>>> import numpy as np
>>> import numpy.linalg as la
>>> np.set_printoptions(precision=2, suppress=True, linewidth=160, legacy="1.25")
>>> def rnd(a):
...     return np.round(a, 2) + 0
... 
>>> arr = np.load("run16.npy")
>>> arr
array([[ 0.2 ,  0.  ,  0.1 , -1.9 ,  0.14,  0.1 ],
       [-0.3 ,  0.9 , -0.3 ,  0.4 ,  4.05,  2.  ],
       [ 0.8 , -0.7 ,  0.8 , -0.5 ,  3.35,  1.7 ],
       [ 0.4 ,  0.1 , -0.7 ,  1.9 , -0.35, -0.2 ],
       [-1.8 , -0.8 ,  0.5 , -0.6 , -0.61, -0.3 ],
       [ 1.4 ,  0.3 ,  1.9 , -1.9 , -0.62, -0.3 ],
       [ 0.8 ,  0.  , -1.4 , -1.3 , -1.55, -0.8 ],
       [-0.3 ,  0.7 , -0.2 ,  0.6 ,  3.02,  1.5 ],
       [ 0.4 , -0.9 , -1.  ,  0.6 , -2.31, -1.1 ],
       [-1.1 ,  1.1 , -0.4 ,  0.4 ,  0.96,  0.5 ]])
>>> arr @ arr
Traceback (most recent call last):
  File "<python-input-6>", line 1, in <module>
    arr @ arr
    ~~~~^~~~~
ValueError: matmul: Input operand 1 has a mismatch in its core dimension 0, with gufunc signature (n?,k),(k,m?)->(n?,m?) (size 10 is different from 6)
>>> gram = arr.T @ arr
>>> print((arr @ arr.T).shape)
(10, 10)
>>> np.allclose(gram, gram.T)
True
>>> U, sig = la.svd(arr)
Traceback (most recent call last):
  File "<python-input-10>", line 1, in <module>
    U, sig = la.svd(arr)
    ^^^^^^
ValueError: too many values to unpack (expected 2)
>>> U, sig, Vt = la.svd(arr, full_matrices=False)
>>> rnd(U.T @ U)
array([[1., 0., 0., 0., 0., 0.],
       [0., 1., 0., 0., 0., 0.],
       [0., 0., 1., 0., 0., 0.],
       [0., 0., 0., 1., 0., 0.],
       [0., 0., 0., 0., 1., 0.],
       [0., 0., 0., 0., 0., 1.]])
>>> rnd(np.sqrt((sig ** 2).sum())), rnd(la.norm(arr))
(9.64, 9.64)
>>> rnd(sig / sig[0])
array([1.  , 0.55, 0.34, 0.29, 0.23, 0.01])
>>> np.allclose(U * sig @ Vt, arr)
True
>>> print(rnd(Vt @ Vt.T))
[[1. 0. 0. 0. 0. 0.]
 [0. 1. 0. 0. 0. 0.]
 [0. 0. 1. 0. 0. 0.]
 [0. 0. 0. 1. 0. 0.]
 [0. 0. 0. 0. 1. 0.]
 [0. 0. 0. 0. 0. 1.]]
>>> u = np.array([1, 2, -1, 0, -2])
>>> E = np.array([np.roll(u, i) for i in range(5)])
>>> E
array([[ 1,  2, -1,  0, -2],
       [-2,  1,  2, -1,  0],
       [ 0, -2,  1,  2, -1],
       [-1,  0, -2,  1,  2],
       [ 2, -1,  0, -2,  1]])
>>> [round(float(x), 2) for x in la.svd(E, compute_uv=False)[:3]]
[3.69, 3.69, 3.37]
>>> la.matrix_rank(E, rtol=0.1)
4
>>> U, sig, Vt = la.svd(E)
>>> rnd(sig)
array([3.69, 3.69, 3.37, 3.37, 0.  ])
>>> out = U[:, :4] @ np.diag(sig[:4]) @ Vt[:4]
>>> la.matrix_rank(E, rtol=0.05)
4
>>> print(rnd(la.norm(E - out) / la.norm(E)))
0.0
>>> rnd(np.trace(la.pinv(E) @ E))
4.0
>>> la.lstsq(E[:-1].T, E[-1])[2]
4
>>> feats = np.loadtxt("w.csv", delimiter=",")
>>> feats
array([[ -2.,   0.,   1.,  -2.,   0.],
       [ -5.,   1.,   3.,   1.,   3.],
       [ -7.,   3.,   6.,   4.,   4.],
       [ -8.,   2.,   5.,   6.,   3.],
       [-10.,  -1.,   8.,   8.,   3.],
       [ -7.,  -1.,  11.,   8.,   2.],
       [ -7.,   0.,   9.,   8.,   0.],
       [-10.,  -2.,   7.,  10.,   1.],
       [ -9.,  -5.,   9.,  10.,   0.],
       [ -8.,  -4.,   8.,   7.,  -1.],
       [ -8.,  -2.,   8.,   5.,  -4.],
       [-11.,  -2.,   7.,   3.,  -6.],
       [ -9.,  -2.,   8.,   5.,  -5.],
       [-11.,   0.,   6.,   4.,  -5.],
       [-13.,   3.,   4.,   7.,  -4.],
       [-11.,   1.,   5.,   4.,  -4.],
       [-13.,   1.,   8.,   3.,  -3.],
       [-14.,   4.,   9.,   1.,  -5.],
       [-11.,   2.,  12.,  -2.,  -7.],
       [-10.,   0.,  13.,  -5.,  -8.],
       [-11.,  -2.,  14.,  -2., -11.],
       [ -8.,  -4.,  16.,  -4., -10.]])
>>> out = np.c_[arr[:, :4] @ np.array([[0, 0, 2, -3], [-1, -2, -1, -3], [0, 3, 2, -3], [0, 2, -2, 1]]), np.array([5, 2, 4, 3, 4, 2, 3, 1, 4, 4])]
>>> print(rnd(out))
[[  0.   -3.5   4.4  -2.8   5. ]
 [ -0.9  -1.9  -2.9  -0.5   2. ]
 [  0.7   2.8   4.9  -3.2   4. ]
 [ -0.1   1.5  -4.5   2.5   3. ]
 [  0.8   1.9  -0.6   5.7   4. ]
 [ -0.3   1.3  10.1 -12.7   2. ]
 [  0.   -6.8   1.4   0.5   3. ]
 [ -0.7  -0.8  -2.9   0.    1. ]
 [  0.9   0.   -1.5   5.1   4. ]
 [ -1.1  -2.6  -4.9   1.6   4. ]]
>>> la.matrix_rank(out)
5
>>> rnd(la.lstsq(arr, out[:, 0])[0])
array([ 0., -1.,  0.,  0.,  0.,  0.])
>>> cen = feats - feats.mean(axis=0)
>>> V = la.svd(cen)[2][:1]
>>> out = cen - cen @ V.T @ V
>>> la.norm(out, axis=1).round(6).argmax()
0
>>> print(rnd((cen @ V.T).std(axis=0)))
[5.98]
>>> out = np.array([[1, -2, 3, 0], [1, -3, 0, 3], [3, 1, -1, -3], [0, 2, -2, -3]])
>>> W0 = out.T @ out
>>> W0
array([[ 11,  -2,   0,  -6],
       [ -2,  18, -11, -18],
       [  0, -11,  14,   9],
       [ -6, -18,   9,  27]])
>>> vec = np.array([7, -9, -8, 0])
>>> y = W0 @ vec
>>> y
array([ 95, -88, -13,  48])
>>> rnd(la.solve(W0, y + W0[:, 0]))
array([ 8., -9., -8.,  0.])
>>> F = np.load("mat.npy")
>>> rnd(F)
array([[-2.87, -1.19, -1.35,  2.62,  1.35,  2.21],
       [ 1.28,  1.84,  0.81, -1.78, -0.11, -4.02],
       [-3.44, -0.32, -1.45,  2.62,  2.03,  0.1 ],
       [ 0.51,  1.93,  0.51, -1.27,  0.4 , -4.36],
       [-2.32, -1.52, -1.18,  2.38,  0.88,  3.08],
       [ 0.42, -1.9 , -0.12,  0.58, -0.98,  4.46],
       [-3.38, -0.54, -1.46,  2.68,  1.91,  0.61],
       [-2.89,  0.94, -1.03,  1.63,  2.16, -2.72],
       [ 0.28,  1.93,  0.42, -1.11,  0.55, -4.41],
       [ 3.04,  1.03,  1.4 , -2.67, -1.52, -1.81],
       [ 3.41, -0.16,  1.36, -2.38, -2.19,  1.  ],
       [-2.56, -1.39, -1.26,  2.5 ,  1.08,  2.74],
       [-3.21,  0.58, -1.21,  2.04,  2.22, -1.94],
       [ 0.65, -1.87, -0.03,  0.41, -1.11,  4.44],
       [ 2.77, -1.04,  0.97, -1.51, -2.12,  2.92],
       [ 1.71, -1.6 ,  0.45, -0.48, -1.67,  4.03],
       [ 0.51,  1.93,  0.51, -1.27,  0.4 , -4.36],
       [ 3.32, -0.4 ,  1.29, -2.2 , -2.22,  1.54]])
>>> cen = F - F.mean(axis=0)
>>> V = la.svd(cen)[2][:2]
>>> out = cen - cen @ V.T @ V
>>> rnd(np.cov(cen @ V.T, rowvar=False))
array([[13.81,  0.  ],
       [ 0.  , 12.56]])
>>> rnd(np.diag(V.T @ V))
array([0.48, 0.15, 0.08, 0.29, 0.2 , 0.8 ])
>>> rnd((cen @ V.T).std(axis=0))
array([3.61, 3.44])
>>> rnd(out.std(axis=0))
array([0., 0., 0., 0., 0., 0.])
